$ ipython --no-banner

In [1]: import numpy as np

In [2]: np.set_printoptions(precision=3, suppress=True, linewidth=140, sign=" ")

In [3]: m1 = np.array([[-3, -2, -2, 3, 0],
   ...:     [-2, -3, -2, -2, 3],
   ...:     [-2, -2, -3, -2, -2],
   ...:     [3, -2, -2, -3, -2],
   ...:     [0, 3, -2, -2, -3]])

In [4]: O, vecs = np.linalg.qr(m1[:, :2])[0], np.linalg.qr(m1[:, 2:])[0]

In [5]: s = np.linalg.svd(O.T @ vecs, compute_uv=False)

In [6]: (s > 0.9).sum()
Out[6]: np.int64(1)

In [7]: np.degrees(np.arccos(s.clip(0, 1)))
Out[7]: array([ 19.833,  60.859])

In [8]: vals, vecs = np.linalg.eigh(m1)

In [9]: vec = np.array([-2, -3, 2, 0, -1])

In [10]: vecs * np.maximum(vals, 0) @ vecs.T
Out[10]: 
array([[ 0.808, -0.627, -0.311,  0.892, -0.438],
       [-0.627,  1.022, -0.223, -0.832,  0.892],
       [-0.311, -0.223,  0.523, -0.223, -0.311],
       [ 0.892, -0.832, -0.223,  1.022, -0.627],
       [-0.438,  0.892, -0.311, -0.627,  0.808]])

In [11]: vecs * np.abs(vals) @ vecs.T
Out[11]: 
array([[ 4.615,  0.746,  1.378, -1.215, -0.876],
       [ 0.746,  5.044,  1.554,  0.337, -1.215],
       [ 1.378,  1.554,  4.046,  1.554,  1.378],
       [-1.215,  0.337,  1.554,  5.044,  0.746],
       [-0.876, -1.215,  1.378,  0.746,  4.615]])

In [12]: np.abs(m1).sum(axis=1).max(), round(np.abs(vals).max(), 3)
Out[12]: (np.int64(12), np.float64(7.23))

In [13]: (np.sign(vecs[:, -1].round(6)) == np.sign(vecs[0, -1].round(6))).astype(int)
Out[13]: array([ 1,  0,  0,  1,  0])

In [14]: np.linalg.eigvalsh(m1[1:, 1:])
Out[14]: array([-7.217, -6.   , -1.   ,  2.217])

In [15]: G = m1.T @ m1

In [16]: np.linalg.eigvalsh(G)[::-1]
Out[16]: array([ 52.279,  50.396,  23.548,   9.604,   1.173])

In [17]: (m1 @ m1.T).shape
Out[17]: (5, 5)

In [18]: np.diag(G)
Out[18]: array([ 26,  30,  25,  30,  26])

In [19]: A = np.array([[0.6, 0.6, -2.2, 0.4, -0.9],
    ...:     [-1.6, -1.9, 0.0, 0.3, -0.5],
    ...:     [0.1, 0.5, 0.4, 0.7, 0.4]])

In [20]: A[:, 3] *= 20

In [21]: A
Out[21]: 
array([[ 0.6,  0.6, -2.2,  8. , -0.9],
       [-1.6, -1.9,  0. ,  6. , -0.5],
       [ 0.1,  0.5,  0.4, 14. ,  0.4]])

In [22]: f = np.array([0, 0, 0])

In [23]: np.cross(m1[0, :3], m1[3, :3])
Out[23]: array([  0, -12,  12])

In [24]: np.convolve(m1[0], f)
Out[24]: array([ 0,  0,  0,  0,  0,  0,  0])

In [25]: vec = np.array([2, -2, -1, -5, -2])

In [26]: A @ (2 * vec)
Out[26]: array([ -72. ,  -56.8, -144. ])

In [27]: np.einsum("ij,j->i", A, vec)
Out[27]: array([-36. , -28.4, -72. ])

In [28]: A * vec
Out[28]: 
array([[  1.2,  -1.2,   2.2, -40. ,   1.8],
       [ -3.2,   3.8,  -0. , -30. ,   1. ],
       [  0.2,  -1. ,  -0.4, -70. ,  -0.8]])

In [29]: (A * vec).sum(axis=1)
Out[29]: array([-36. , -28.4, -72. ])

In [30]: A @ np.eye(5)[1]
Out[30]: array([ 0.6, -1.9,  0.5])

In [31]: W1 = np.array([[1, 2, 1, -2, -2],
    ...:     [1, -1, 2, -1, 1],
    ...:     [1, 1, -2, 1, -2],
    ...:     [-2, 0, 0, 0, -2],
    ...:     [1, -2, -1, -2, 2]])

In [32]: b = np.array([0, 0, 1, 2, 2])

In [33]: act = np.maximum(A @ W1 + b, 0)

In [34]: (act > 0).mean(axis=0)
Out[34]: array([ 0.   ,  0.333,  0.667,  0.667,  0.   ])

In [35]: (act > 0).astype(int)
Out[35]: 
array([[ 0,  1,  1,  0,  0],
       [ 0,  0,  0,  1,  0],
       [ 0,  0,  1,  1,  0]])

In [36]: np.linalg.matrix_rank(act)
Out[36]: np.int64(3)

In [37]: act
Out[37]: 
array([[ 0. ,  0.2,  8.1,  0. ,  0. ],
       [ 0. ,  0. ,  0. ,  8.1,  0. ],
       [ 0. ,  0. ,  0.9,  0.9,  0. ]])

In [38]: W2 = np.array([[-2, 3, 2], [-3, 1, -2], [-3, 2, 0], [-1, -3, 3], [1, -2, 0]])

In [39]: (act @ W2).round(6).argmax(axis=1)
Out[39]: array([ 1,  2,  2])

In [40]: W1 @ W2
Out[40]: 
array([[-11,  17,  -8],
       [ -3,   7,   1],
       [ -2,   1,   3],
       [  2,  -2,  -4],
       [ 11,   1,   0]])

In [41]: other = np.array([[-4, 1], [-4, -2], [-1, -2], [-2, -1], [2, 1]])

In [42]: other.T @ A.T
Out[42]: 
array([[-20.4,   1. , -30. ],
       [ -5.1,  -4.3, -15.3]])

In [43]: np.einsum("ij,ij->i", A, A)
Out[43]: array([  70.37,   42.42,  196.58])

In [44]: vec = np.array([2, 2, 1, 2, 0])

In [45]: h1 = np.maximum(A @ vec, 0)

In [46]: np.maximum(A @ (3 * vec), 0)
Out[46]: array([ 48.6,  15. ,  88.8])

In [47]: np.maximum(A @ vec, 0) - np.maximum(-A @ vec, 0)
Out[47]: array([ 16.2,   5. ,  29.6])

In [48]: np.flatnonzero(h1 > 1e-9)
Out[48]: array([ 0,  1,  2])

In [49]: h1
Out[49]: array([ 16.2,   5. ,  29.6])

In [50]: np.tanh(A @ vec)
Out[50]: array([ 1.,  1.,  1.])

In [51]: feats = np.load("run16.npy")

In [52]: feats
Out[52]: 
array([[ 0, -1, -1,  0,  2,  1],
       [ 0,  0,  2,  1, -1,  0],
       [ 0,  0,  0, -2, -1, -2],
       [ 0,  0,  0,  0,  0,  0],
       [ 0,  0,  0,  0,  0,  0],
       [ 0,  0,  0,  0,  0,  0]])

In [53]: f = np.array([-2, -3, 1])

In [54]: np.cross(feats[3, :3], feats[4, :3])
Out[54]: array([ 0,  0,  0])

In [55]: feats @ feats
Out[55]: 
array([[ 0,  0, -2,  1,  2,  2],
       [ 0,  0,  0, -4, -2, -4],
       [ 0,  0,  0,  0,  0,  0],
       [ 0,  0,  0,  0,  0,  0],
       [ 0,  0,  0,  0,  0,  0],
       [ 0,  0,  0,  0,  0,  0]])

In [56]: round(np.abs(np.linalg.eigvals(feats)).max(), 3)
Out[56]: np.float64(0.0)

In [57]: round(np.linalg.det(feats), 3)
Out[57]: np.float64(0.0)

In [58]: (feats - feats.T) / 2
Out[58]: 
array([[ 0. , -0.5, -0.5,  0. ,  1. ,  0.5],
       [ 0.5,  0. ,  1. ,  0.5, -0.5,  0. ],
       [ 0.5, -1. ,  0. , -1. , -0.5, -1. ],
       [ 0. , -0.5,  1. ,  0. ,  0. ,  0. ],
       [-1. ,  0.5,  0.5,  0. ,  0. ,  0. ],
       [-0.5,  0. ,  1. ,  0. ,  0. ,  0. ]])

In [59]: np.allclose(feats, feats.T)
Out[59]: False

In [60]: np.trace(feats)
Out[60]: np.int64(0)

In [61]: Uu, s, Vh = np.linalg.svd(feats)

In [62]: vecs = Vh[:(s > 1e-8).sum()]

In [63]: rng = np.random.default_rng(95)

In [64]: vec = feats[2] + 5 * feats[5] + rng.integers(2) * np.eye(6)[3]

In [65]: vec
Out[65]: array([ 0.,  0.,  0., -2., -1., -2.])

In [66]: round(np.linalg.norm(vec - vecs.T @ vecs @ vec), 3)
Out[66]: np.float64(0.0)

In [67]: arr = np.tril(np.array([[1, 2, 2, 2, -2, -2, 0],
    ...:     [-2, -2, -1, 1, -1, 0, 1],
    ...:     [2, -2, -1, 2, 1, -1, -1],
    ...:     [0, -1, -1, -1, 2, 2, 2],
    ...:     [2, 0, -1, 1, -1, 1, 2],
    ...:     [-2, 0, 2, 1, 2, 1, -1],
    ...:     [-1, 1, 2, -2, 2, 1, 1]]), -1) + np.eye(7, dtype=int)

In [68]: arr
Out[68]: 
array([[ 1,  0,  0,  0,  0,  0,  0],
       [-2,  1,  0,  0,  0,  0,  0],
       [ 2, -2,  1,  0,  0,  0,  0],
       [ 0, -1, -1,  1,  0,  0,  0],
       [ 2,  0, -1,  1,  1,  0,  0],
       [-2,  0,  2,  1,  2,  1,  0],
       [-1,  1,  2, -2,  2,  1,  1]])

In [69]: [int(np.linalg.matrix_rank(np.linalg.matrix_power(arr, p))) for p in range(1, 8)]
Out[69]: [7, 7, 7, 7, 7, 7, 7]

In [70]: arr @ arr
Out[70]: 
array([[ 1,  0,  0,  0,  0,  0,  0],
       [-4,  1,  0,  0,  0,  0,  0],
       [ 8, -4,  1,  0,  0,  0,  0],
       [ 0,  0, -2,  1,  0,  0,  0],
       [ 2,  1, -3,  2,  1,  0,  0],
       [ 4, -5,  1,  4,  4,  1,  0],
       [ 2,  0,  6, -1,  6,  2,  1]])

In [71]: W1 = np.array([[7, 0], [8, 2], [1, 2], [8, 0], [4, 7], [2, 1], [5, 4]])

In [72]: b = np.array([-1, -2])

In [73]: act = np.maximum(arr @ W1 + b, 0)

In [74]: act
Out[74]: 
array([[  6,   0],
       [  0,   0],
       [  0,   0],
       [  0,   0],
       [ 24,   3],
       [  5,  17],
       [  1,  23]])

In [75]: (act > 0).mean(axis=0)
Out[75]: array([ 0.571,  0.429])

In [76]: np.linalg.matrix_rank(act)
Out[76]: np.int64(2)

In [77]: (act > 0).astype(int)
Out[77]: 
array([[ 1,  0],
       [ 0,  0],
       [ 0,  0],
       [ 0,  0],
       [ 1,  1],
       [ 1,  1],
       [ 1,  1]])

In [78]: W2 = np.array([[2, -2, 2], [-4, 3, -3]])

In [79]: W1 @ W2
Out[79]: 
array([[ 14, -14,  14],
       [  8, -10,  10],
       [ -6,   4,  -4],
       [ 16, -16,  16],
       [-20,  13, -13],
       [  0,  -1,   1],
       [ -6,   2,  -2]])

In [80]: (act @ W2).round(6).argmax(axis=1)
Out[80]: array([ 0,  0,  0,  0,  2,  1,  1])

In [81]: act @ W2
Out[81]: 
array([[ 12, -12,  12],
       [  0,   0,   0],
       [  0,   0,   0],
       [  0,   0,   0],
       [ 36, -39,  39],
       [-58,  41, -41],
       [-90,  67, -67]])

In [82]: other = np.array([[3, 2], [-1, 3], [3, -1], [2, -2], [2, -2], [-2, -3], [-1, -2]])

In [83]: arr @ other
Out[83]: 
array([[  3,   2],
       [ -7,  -1],
       [ 11,  -3],
       [  0,  -4],
       [  7,   1],
       [  4, -15],
       [ -1,  -6]])

In [84]: np.linalg.matrix_rank(np.vstack([arr, other.T]))
Out[84]: np.int64(7)

In [85]: np.einsum("ij->j", arr)
Out[85]: array([ 0, -1,  3,  1,  5,  2,  1])

In [86]: np.einsum("ik,kj->ij", arr, other)
Out[86]: 
array([[  3,   2],
       [ -7,  -1],
       [ 11,  -3],
       [  0,  -4],
       [  7,   1],
       [  4, -15],
       [ -1,  -6]])

In [87]: other = np.linalg.inv(arr)

In [88]: round(np.linalg.det(arr) * np.linalg.det(other), 3)
Out[88]: np.float64(1.0)

In [89]: round(np.linalg.slogdet(arr)[0], 3)
Out[89]: np.float64(1.0)

In [90]: np.allclose(other, arr.T)
Out[90]: False

In [91]: np.round(np.linalg.det(arr) * other, 3) + 0
Out[91]: 
array([[ 1.,  0.,  0.,  0.,  0.,  0.,  0.],
       [ 2.,  1.,  0.,  0.,  0.,  0.,  0.],
       [ 2.,  2.,  1.,  0.,  0.,  0.,  0.],
       [ 4.,  3.,  1.,  1.,  0.,  0.,  0.],
       [-4., -1.,  0., -1.,  1.,  0.,  0.],
       [ 2., -5., -3.,  1., -2.,  1.,  0.],
       [ 9.,  8.,  3.,  3.,  0., -1.,  1.]])

In [92]: np.round(arr @ other, 3) + 0
Out[92]: 
array([[ 1.,  0.,  0.,  0.,  0.,  0.,  0.],
       [ 0.,  1.,  0.,  0.,  0.,  0.,  0.],
       [ 0.,  0.,  1.,  0.,  0.,  0.,  0.],
       [ 0.,  0.,  0.,  1.,  0.,  0.,  0.],
       [ 0.,  0.,  0.,  0.,  1.,  0.,  0.],
       [ 0.,  0.,  0.,  0.,  0.,  1.,  0.],
       [ 0.,  0.,  0.,  0.,  0.,  0.,  1.]])

In [93]: round(float(np.linalg.cond(arr)), 3)
Out[93]: 81.399

In [94]: X = np.array([[1, 0, 0, 0], [0, 1, 0, 0], [0, 2, 1, 0], [0, 0, 1, 1]])

In [95]: np.linalg.norm(A, axis=0)
Out[95]: array([  1.712,   2.054,   2.236,  17.205,   1.105])

In [96]: np.round(np.linalg.norm(A[1] - A[0]), 3)
Out[96]: np.float64(4.482)

In [97]: round(np.linalg.norm(A, "nuc"), 3)
Out[97]: np.float64(22.234)

In [98]: other = np.linalg.inv(X)

In [99]: round(float(np.linalg.cond(X)), 3)
Out[99]: 8.262

In [100]: round(float(np.linalg.slogdet(X)[0]), 3)
Out[100]: 1.0

In [101]: np.linalg.inv(other)
Out[101]: 
array([[ 1.,  0.,  0.,  0.],
       [-0.,  1., -0., -0.],
       [ 0.,  2.,  1.,  0.],
       [ 0.,  0.,  1.,  1.]])

In [102]: z = rng.permutation(6)

In [103]: z
Out[103]: array([ 0,  3,  2,  1,  5,  4])

In [104]: other = feats[z][:, z]

In [105]: round(np.linalg.det(other), 3), round(float(np.linalg.det(feats[z])), 3)
Out[105]: (np.float64(0.0), 0.0)

In [106]: mat = np.array([[20, 0, -8, 0, 4, 2],
     ...:     [0, 14, 6, 1, 2, 13],
     ...:     [-8, 6, 9, 7, 2, 4],
     ...:     [0, 1, 7, 14, 5, 0],
     ...:     [4, 2, 2, 5, 11, 3],
     ...:     [2, 13, 4, 0, 3, 14]])

In [107]: z = rng.permutation(6)

In [108]: z
Out[108]: array([ 0,  4,  5,  3,  2,  1])

In [109]: other = mat[z][:, z]

In [110]: round(np.linalg.det(other), 3), round(float(np.linalg.det(mat[z])), 3)
Out[110]: (np.float64(144.0), -144.0)

In [111]: np.diag(other)
Out[111]: array([ 20,  11,  14,  14,   9,  14])

In [112]: np.trace(other)
Out[112]: np.int64(82)

In [113]: vec = np.array([1, 5, -8, -8, -6, 2])

In [114]: h1 = np.maximum(mat @ vec, 0)

In [115]: np.maximum(mat @ vec, 0) - np.maximum(-mat @ vec, 0)
Out[115]: array([  64,   28, -110, -193, -102,   45])

In [116]: mat.T @ h1
Out[116]: array([1370,  977, -164,   28,  447, 1122])

In [117]: F = np.load("sample8.npy")

In [118]: F
Out[118]: 
array([[-3, -2, -1,  0,  1,  2,  3],
       [ 4,  5,  6,  7,  8,  9, 10],
       [11, 12, 13, 14, 15, 16, 17],
       [18, 19, 20, 21, 22, 23, 24]])

In [119]: Uu, s, Vh = np.linalg.svd(F)

In [120]: s.round(3) + 0
Out[120]: array([ 69.818,   6.277,   0.   ,   0.   ])

In [121]: other = Uu[:, :2] @ np.diag(s[:2]) @ Vh[:2]

In [122]: np.round(np.linalg.norm(F - other, 2), 3), round(s[2], 3)
Out[122]: (np.float64(0.0), np.float64(0.0))

In [123]: other.round(3) + 0
Out[123]: 
array([[-3., -2., -1.,  0.,  1.,  2.,  3.],
       [ 4.,  5.,  6.,  7.,  8.,  9., 10.],
       [11., 12., 13., 14., 15., 16., 17.],
       [18., 19., 20., 21., 22., 23., 24.]])

In [124]: np.linalg.matrix_rank(F, rtol=0.05)
Out[124]: np.int64(2)

In [125]: round(np.linalg.norm(F - other) / np.linalg.norm(F), 3)
Out[125]: np.float64(0.0)

In [126]: vec = np.array([1, 0, -1, 3, 1, 0, 3])

In [127]: np.sign((F @ vec).round(6))
Out[127]: array([ 1,  1,  1,  1])

In [128]: F @ (2 * vec)
Out[128]: array([  16,  114,  212,  310])

In [129]: np.einsum("ij,j->i", F, vec)
Out[129]: array([   8,   57,  106,  155])

In [130]: np.linalg.norm(F @ vec) <= np.linalg.norm(F, 2) * np.linalg.norm(vec) + 1e-9
Out[130]: np.True_

In [131]: F * vec
Out[131]: 
array([[ -3,   0,   1,   0,   1,   0,   9],
       [  4,   0,  -6,  21,   8,   0,  30],
       [ 11,   0, -13,  42,  15,   0,  51],
       [ 18,   0, -20,  63,  22,   0,  72]])

In [132]: np.linalg.norm(F, axis=1).argmax()
Out[132]: np.int64(3)

In [133]: round(np.linalg.norm(F[1], 1), 3), np.round(np.linalg.norm(F[1], np.inf), 3)
Out[133]: (np.float64(49.0), np.float64(10.0))

In [134]: round(np.linalg.norm(F) ** 2 / np.linalg.norm(F, 2) ** 2, 3)
Out[134]: np.float64(1.008)

In [135]: round(np.linalg.norm(F, 1), 3), round(float(np.linalg.norm(F, np.inf)), 3)
Out[135]: (np.float64(54.0), 147.0)

In [136]: round(float(np.linalg.norm(F, 2) / np.linalg.norm(F)), 3)
Out[136]: 0.996

In [137]: [round(float(x), 3) for x in np.linalg.svd(F, compute_uv=False)[:3]]
Out[137]: [69.818, 6.277, 0.0]

In [138]: np.linalg.cond(F) > 100
Out[138]: np.True_
